% python3 -q
>>> import numpy as np
>>> from numpy import linalg as LA
>>> np.set_printoptions(precision=2, suppress=True, linewidth=200)
>>> def rd(a):
...     return np.round(a, 2) + 0
... 
>>> mat = np.array([[8, 5, 0, 2, 0],
...     [9, 0, 7, 9, -14],
...     [7, 9, 8, 7, -16],
...     [9, 3, 5, 8, -10],
...     [8, 9, 7, 2, -14],
...     [6, 1, 1, 1, -2],
...     [4, 6, 5, 5, -10],
...     [1, 5, 8, 0, -16],
...     [7, 9, 5, 4, -10],
...     [8, 9, 3, 6, -6]])
>>> print(rd(np.trace(LA.pinv(mat) @ mat)))
4.0
>>> print(LA.lstsq(mat[:-1].T, mat[-1])[2])
4
>>> print(np.abs(np.diag(LA.qr(mat)[1])) > 1e-9)
[ True  True  True  True False]
>>> C = mat[[8, 0]].astype(float)
>>> for _ in range(3):
...     idx = LA.norm(mat[:, None] - C, axis=-1).argmin(axis=1)
...     C = np.array([mat[idx == j].mean(axis=0) for j in range(2)])
... 
>>> print(idx)
[1 0 0 0 0 1 0 0 0 0]
>>> print(np.bincount(idx))
[8 2]
>>> print(rd(C[1] - C[0]))
[ 0.38 -3.25 -5.5  -3.62 11.  ]
>>> Xs = mat - mat.mean(axis=0)
>>> U, sv, Vt = LA.svd(Xs, full_matrices=False)
>>> print(rd(Vt[0] * np.sign(Vt[0, np.abs(Vt[0]).argmax()])))
[ 0.09 -0.15 -0.44 -0.15  0.87]
>>> print(rd(Xs.mean(axis=0)))
[0. 0. 0. 0. 0.]
>>> print(rd(sv))
[19.26 11.04  9.67  4.1   0.  ]
>>> print((np.sign(U[:, 0]) == np.sign(U[0, 0])).astype(int))
[1 0 0 0 0 1 0 0 0 1]
>>> U, sv, Vt = LA.svd(mat)
>>> evecs = Vt[:(sv > 1e-8).sum()]
>>> rng = np.random.default_rng(8149)
>>> x = mat[3] + -3 * mat[9] + rng.integers(2) * np.eye(5)[1]
>>> print(x)
[-15. -23.  -4. -10.   8.]
>>> print(rd(np.diag(evecs.T @ evecs)))
[1.  1.  0.2 1.  0.8]
>>> print(np.allclose(evecs.T @ evecs @ x, x))
True
>>> print([round(float(x), 2) for x in LA.svd(mat, compute_uv=False)[:3]])
[49.27, 13.78, 10.77]
>>> print(rd(LA.norm(mat, 2) / LA.norm(mat)))
0.94
>>> m1 = np.loadtxt("w.csv", delimiter=",")
>>> print(m1)
[[0. 1. 0.]
 [1. 0. 0.]
 [0. 0. 0.]]
>>> print(rd(LA.eigvalsh(m1).min()))
-1.0
>>> t = np.radians(60)
>>> Rm = np.eye(3)
>>> Rm[0, 0] = Rm[2, 2] = np.cos(t)
>>> Rm[0, 2], Rm[2, 0] = -np.sin(t), np.sin(t)
>>> print(rd(Rm))
[[ 0.5   0.   -0.87]
 [ 0.    1.    0.  ]
 [ 0.87  0.    0.5 ]]
>>> other = m1 @ Rm.T
>>> print(rd(np.abs(other - m1).max(axis=0)))
[0.5  0.   0.87]
>>> print(rd(LA.det(Rm)), np.trace(Rm))
1.0 2.0
>>> print(np.allclose(LA.norm(m1, axis=1), LA.norm(other, axis=1)))
True
>>> print(rd(LA.svd(m1, compute_uv=False)), rd(LA.svd(other, compute_uv=False)))
[1. 1. 0.] [1. 1. 0.]
>>> print(rd(other))
[[0.   1.   0.  ]
 [0.5  0.   0.87]
 [0.   0.   0.  ]]
>>> U, sv, Vt = LA.svd(other)
>>> evecs = Vt[:(sv > 1e-8).sum()]
>>> x = other[1] + -2 * other[0] + rng.integers(2) * np.eye(3)[2]
>>> print(rd(x))
[ 0.5  -2.    1.87]
>>> print(np.allclose(evecs.T @ evecs @ x, x))
False
>>> print(rd(evecs.T @ evecs))
[[0.25 0.   0.43]
 [0.   1.   0.  ]
 [0.43 0.   0.75]]
>>> print(LA.matrix_rank(np.vstack([other, x])))
3
>>> evals, evecs = LA.eigh(m1)
>>> print(rd(np.abs(evecs[:, -1])))
[0.71 0.71 0.  ]
>>> print(rd(evecs.T @ evecs))
[[1. 0. 0.]
 [0. 1. 0.]
 [0. 0. 1.]]
>>> print(np.abs(evecs[:, -1]).round(6).argmax())
0
>>> print((evals > 1e-8).sum(), (evals < -1e-8).sum())
1 1
>>> print(rd(evecs.T @ m1 @ evecs))
[[-1.  0.  0.]
 [ 0.  0.  0.]
 [ 0.  0.  1.]]
>>> print(rd(evecs @ np.diag(evals) @ evecs.T))
[[0. 1. 0.]
 [1. 0. 0.]
 [0. 0. 0.]]
